$ ipython --no-banner

In [1]: import numpy as np

In [2]: np.set_printoptions(suppress=True, linewidth=200)

In [3]: def tidy(a):
   ...:     return np.round(a, 2) + 0
   ...: 

In [4]: A = np.loadtxt("a.csv", delimiter=",")

In [5]: A
Out[5]: 
array([[ 0., -2., -3.],
       [ 0.,  0., -2.],
       [ 0.,  0.,  0.]])

In [6]: np.argsort(-np.linalg.norm(A, axis=0).round(6), kind="stable")[:3]
Out[6]: array([2, 1, 0])

In [7]: [round(float(x), 2) for x in np.linalg.svd(A, compute_uv=False)[:3]]
Out[7]: [4.0, 1.0, 0.0]

In [8]: arr = np.load("m.npy")

In [9]: tidy(arr)
Out[9]: 
array([[ 0.42,  0.08,  0.04,  0.16,  0.09,  0.09, -0.13, -0.27,  0.32],
       [ 0.08,  0.21,  0.  ,  0.08,  0.  , -0.09,  0.29, -0.25, -0.01],
       [ 0.04,  0.  ,  0.43,  0.16,  0.32, -0.21, -0.17, -0.05, -0.2 ],
       [ 0.16,  0.08,  0.16,  0.89, -0.08,  0.11,  0.07,  0.13, -0.06],
       [ 0.09,  0.  ,  0.32, -0.08,  0.54, -0.3 ,  0.  ,  0.11,  0.18],
       [ 0.09, -0.09, -0.21,  0.11, -0.3 ,  0.29, -0.2 ,  0.02,  0.09],
       [-0.13,  0.29, -0.17,  0.07,  0.  , -0.2 ,  0.77,  0.02,  0.06],
       [-0.27, -0.25, -0.05,  0.13,  0.11,  0.02,  0.02,  0.75,  0.13],
       [ 0.32, -0.01, -0.2 , -0.06,  0.18,  0.09,  0.06,  0.13,  0.7 ]])

In [10]: out = np.array([[5, 5, 5],
    ...:     [-5, -1, -3],
    ...:     [-4, 1, 3],
    ...:     [5, 5, 5],
    ...:     [0, -1, -5],
    ...:     [1, 2, 2],
    ...:     [-5, 1, 5],
    ...:     [-2, -5, 4],
    ...:     [-1, 2, 1]])

In [11]: tidy(np.einsum("ij->j", arr))
Out[11]: array([ 0.79,  0.31,  0.31,  1.45,  0.86, -0.21,  0.7 ,  0.59,  1.21])

In [12]: np.linalg.matrix_rank(arr @ out)
Out[12]: np.int64(3)

In [13]: tidy(np.einsum("ij,ij->i", arr, arr))
Out[13]: array([0.42, 0.21, 0.43, 0.89, 0.54, 0.29, 0.77, 0.75, 0.7 ])

In [14]: np.linalg.matrix_rank(np.vstack([arr, out.T]))
Out[14]: np.int64(8)

In [15]: np.linalg.lstsq(arr[:-1].T, arr[-1])[2]
Out[15]: np.int32(5)

In [16]: np.unique(arr.round(6), axis=0).shape
Out[16]: (9, 9)

In [17]: tidy(arr @ np.linalg.pinv(arr) @ arr)
Out[17]: 
array([[ 0.42,  0.08,  0.04,  0.16,  0.09,  0.09, -0.13, -0.27,  0.32],
       [ 0.08,  0.21,  0.  ,  0.08,  0.  , -0.09,  0.29, -0.25, -0.01],
       [ 0.04,  0.  ,  0.43,  0.16,  0.32, -0.21, -0.17, -0.05, -0.2 ],
       [ 0.16,  0.08,  0.16,  0.89, -0.08,  0.11,  0.07,  0.13, -0.06],
       [ 0.09,  0.  ,  0.32, -0.08,  0.54, -0.3 ,  0.  ,  0.11,  0.18],
       [ 0.09, -0.09, -0.21,  0.11, -0.3 ,  0.29, -0.2 ,  0.02,  0.09],
       [-0.13,  0.29, -0.17,  0.07,  0.  , -0.2 ,  0.77,  0.02,  0.06],
       [-0.27, -0.25, -0.05,  0.13,  0.11,  0.02,  0.02,  0.75,  0.13],
       [ 0.32, -0.01, -0.2 , -0.06,  0.18,  0.09,  0.06,  0.13,  0.7 ]])

In [18]: tidy(np.trace(np.linalg.pinv(arr) @ arr))
Out[18]: np.float64(5.0)

In [19]: np.allclose(arr[:-1].T @ np.linalg.lstsq(arr[:-1].T, arr[-1])[0], arr[-1])
Out[19]: True
